$ python3 -q
>>> import numpy as np
>>> np.set_printoptions(suppress=True, linewidth=160)
>>> def rnd(a):
...     return np.round(a, 1) + 0
... 
>>> rng = np.random.default_rng(967773)
>>> mat = rng.normal(size=(23, 3))
>>> mat = 5 * mat / np.linalg.norm(mat, axis=1, keepdims=True)
>>> print(rnd(mat))
[[ 3.6  0.2  3.4]
 [-3.   3.3  2.3]
 [-2.8 -3.6 -2. ]
 [ 4.2  2.7  0.2]
 [-2.2 -1.9 -4.1]
 [ 0.9  2.   4.5]
 [-4.1  2.9  0.2]
 [-1.8  0.4  4.7]
 [ 0.9 -3.6  3.3]
 [-0.9 -1.1 -4.8]
 [ 0.8 -2.4  4.3]
 [-4.9 -0.5 -0.9]
 [-1.3 -3.7 -3.1]
 [ 4.7  1.4 -0.9]
 [ 0.  -2.   4.6]
 [ 0.  -4.  -2.9]
 [-1.7  2.3 -4.1]
 [-4.5  0.4 -2.2]
 [ 4.7  1.6 -0.5]
 [ 0.3  4.3 -2.5]
 [-4.9  0.7 -0.7]
 [ 1.8  4.3 -1.8]
 [-1.8  0.8  4.6]]
>>> M2 = mat / np.sqrt((mat ** 2).mean(axis=1, keepdims=True))
>>> print(rnd(mat - mat.mean(axis=1, keepdims=True)))
[[ 1.2 -2.2  1. ]
 [-3.8  2.4  1.4]
 [ 0.  -0.8  0.8]
 [ 1.8  0.4 -2.2]
 [ 0.5  0.8 -1.4]
 [-1.5 -0.5  2. ]
 [-3.8  3.2  0.6]
 [-2.9 -0.7  3.5]
 [ 0.7 -3.8  3.1]
 [ 1.4  1.1 -2.5]
 [-0.1 -3.3  3.4]
 [-2.8  1.6  1.2]
 [ 1.4 -1.  -0.4]
 [ 3.  -0.3 -2.6]
 [-0.9 -2.9  3.7]
 [ 2.3 -1.7 -0.6]
 [-0.6  3.5 -2.9]
 [-2.4  2.5 -0.1]
 [ 2.8 -0.3 -2.5]
 [-0.4  3.6 -3.2]
 [-3.3  2.4  0.9]
 [ 0.4  2.8 -3.2]
 [-3.  -0.4  3.4]]
>>> print(np.linalg.matrix_rank(mat - mat.mean(axis=1, keepdims=True)))
2
>>> print(rnd(np.linalg.norm(M2, axis=1)))
[1.7 1.7 1.7 1.7 1.7 1.7 1.7 1.7 1.7 1.7 1.7 1.7 1.7 1.7 1.7 1.7 1.7 1.7 1.7 1.7 1.7 1.7 1.7]
>>> P = mat @ np.linalg.solve(mat.T @ mat, mat.T)
>>> print(rnd(np.diag(P)))
[0.1 0.2 0.1 0.1 0.1 0.1 0.2 0.1 0.1 0.1 0.1 0.1 0.1 0.1 0.1 0.1 0.1 0.1 0.1 0.2 0.1 0.2 0.1]
>>> print(rnd(np.linalg.eigvalsh(P)))
[0. 0. 0. 0. 0. 0. 0. 0. 0. 0. 0. 0. 0. 0. 0. 0. 0. 0. 0. 0. 1. 1. 1.]
>>> Ac = (mat - mat.mean(axis=0)) / mat.std(axis=0)
>>> print(rnd(Ac.std(axis=0)))
[1. 1. 1.]
>>> c = np.linalg.lstsq(np.delete(Ac, 0, axis=1), Ac[:, 0])[0]
>>> print(np.abs(c).argmax())
1
>>> feats = np.array([[-0.8, 0.5, -0.2],
...     [-1.5, 0.6, -0.7],
...     [2.4, 2.8, 0.9],
...     [0.8, 0.2, 0.5],
...     [0.8, 0.6, 1.7],
...     [0.9, 1.9, -0.1],
...     [0.9, -0.1, -0.7],
...     [-0.2, 0.3, -0.7],
...     [0.5, 0.0, -2.1],
...     [0.1, 0.9, 0.6],
...     [0.0, 0.2, -0.3],
...     [1.3, -0.5, -0.9],
...     [1.3, -0.6, 1.0],
...     [-1.1, 0.2, 1.6]])
>>> feats[13] *= 10
>>> print(feats)
[[ -0.8   0.5  -0.2]
 [ -1.5   0.6  -0.7]
 [  2.4   2.8   0.9]
 [  0.8   0.2   0.5]
 [  0.8   0.6   1.7]
 [  0.9   1.9  -0.1]
 [  0.9  -0.1  -0.7]
 [ -0.2   0.3  -0.7]
 [  0.5   0.   -2.1]
 [  0.1   0.9   0.6]
 [  0.    0.2  -0.3]
 [  1.3  -0.5  -0.9]
 [  1.3  -0.6   1. ]
 [-11.    2.   16. ]]
>>> lab = feats[:, 0] > np.median(feats[:, 0])
>>> r0 = feats[lab].mean(axis=0) - feats[~lab].mean(axis=0)
>>> print(rnd(r0))
[ 3.   0.  -1.5]
>>> print(((feats - feats.mean(axis=0)) @ r0 > 0).astype(int))
[1 0 1 1 1 1 1 1 1 1 1 1 1 0]
>>> D = np.linalg.norm(feats[:, None] - feats[None], axis=-1)
>>> print(np.linalg.matrix_rank(D ** 2))
5
>>> print(rnd(D[5]))
[ 2.2  2.8  2.   1.8  2.2  0.   2.1  2.   2.8  1.5  1.9  2.6  2.8 20. ]
>>> print(rnd(np.linalg.norm(feats - feats.mean(axis=0), axis=1)))
[ 1.4  2.1  3.5  1.3  1.3  2.1  2.3  1.8  3.3  0.7  1.5  2.8  2.  18.4]
>>> print((D + 1e9 * np.eye(14)).round(6).argmin(axis=1))
[ 7  0  5  9  3  9 11 10  6  3  7  6  3  4]
>>> print(D[5].round(6).argsort(kind="stable")[:4])
[ 5  9  3 10]
>>> print(rnd(D[:5, :5]))
[[0.  0.9 4.1 1.8 2.5]
 [0.9 0.  4.8 2.6 3.3]
 [4.1 4.8 0.  3.1 2.8]
 [1.8 2.6 3.1 0.  1.3]
 [2.5 3.3 2.8 1.3 0. ]]
>>> print(D.mean(axis=1).argmax())
13
>>> arr = np.load("run8.npy")
>>> print(arr)
[[-3  2  0  2]
 [ 2 -3  2  0]
 [ 0  2 -3  2]
 [ 2  0  2 -3]]
>>> Q, vecs = np.linalg.qr(feats[:, :2])[0], np.linalg.qr(feats[:, 2:])[0]
>>> sigma = np.linalg.svd(Q.T @ vecs, compute_uv=False)
>>> print(rnd(np.degrees(np.arccos(sigma.clip(0, 1)))))
[21.5]
>>> w, vecs = np.linalg.eig(arr)
>>> print(rnd(arr @ vecs[:, 0] - w[0] * vecs[:, 0]))
[0. 0. 0. 0.]
>>> print(rnd(np.sort(np.linalg.eigvals(arr.T))))
[-7. -3. -3.  1.]
>>> print(rnd(np.prod(w)))
-63.0
>>> w, vecs = np.linalg.eigh(arr)
>>> x0 = np.array([3, 3, 2, 1])
>>> print(np.abs(arr).sum(axis=1).max(), rnd(np.abs(w).max()))
7 7.0
>>> print((np.sign(vecs[:, -1].round(6)) == np.sign(vecs[0, -1].round(6))).astype(int))
[1 1 1 1]
>>> print([round(float(np.linalg.det(arr[:i, :i])), 2) + 0 for i in range(1, 5)])
[-3.0, 5.0, -3.0, -63.0]
>>> print(rnd(np.linalg.eigvalsh(arr).min()))
-7.0
>>> x0 = np.array([1, 1, 3, 3])
>>> h1 = np.maximum(arr @ x0, 0)
>>> print(np.flatnonzero(h1 > 1e-9))
[0 1]
>>> A = np.load("m.npy")
>>> print(A)
[[-0.9 -0.8  1.1]
 [-1.6 -1.   0.8]
 [ 0.4 -1.4  0.1]
 [-0.1  1.4 -1.6]]
>>> M2 = np.c_[A[:, :1] @ np.array([[2]]), np.array([-1, 2, 2, -3])]
>>> print(M2)
[[-1.8 -1. ]
 [-3.2  2. ]
 [ 0.8  2. ]
 [-0.2 -3. ]]
>>> print(rnd(np.linalg.norm(np.linalg.qr(A)[0].T @ M2, axis=0) ** 2 / ((M2 ** 2).sum(axis=0) + 1e-12)))
[1.  0.7]
>>> print(np.linalg.matrix_rank(np.c_[A, M2]))
4
>>> x0 = np.array([0, -2])
>>> h1 = np.maximum(M2 @ x0, 0)
>>> print(np.flatnonzero(h1 > 1e-9))
[0 3]
>>> print(rnd(np.tanh(M2 @ x0)))
[ 1. -1. -1.  1.]
>>> print(np.maximum(M2 @ (3 * x0), 0))
[ 6.  0.  0. 18.]
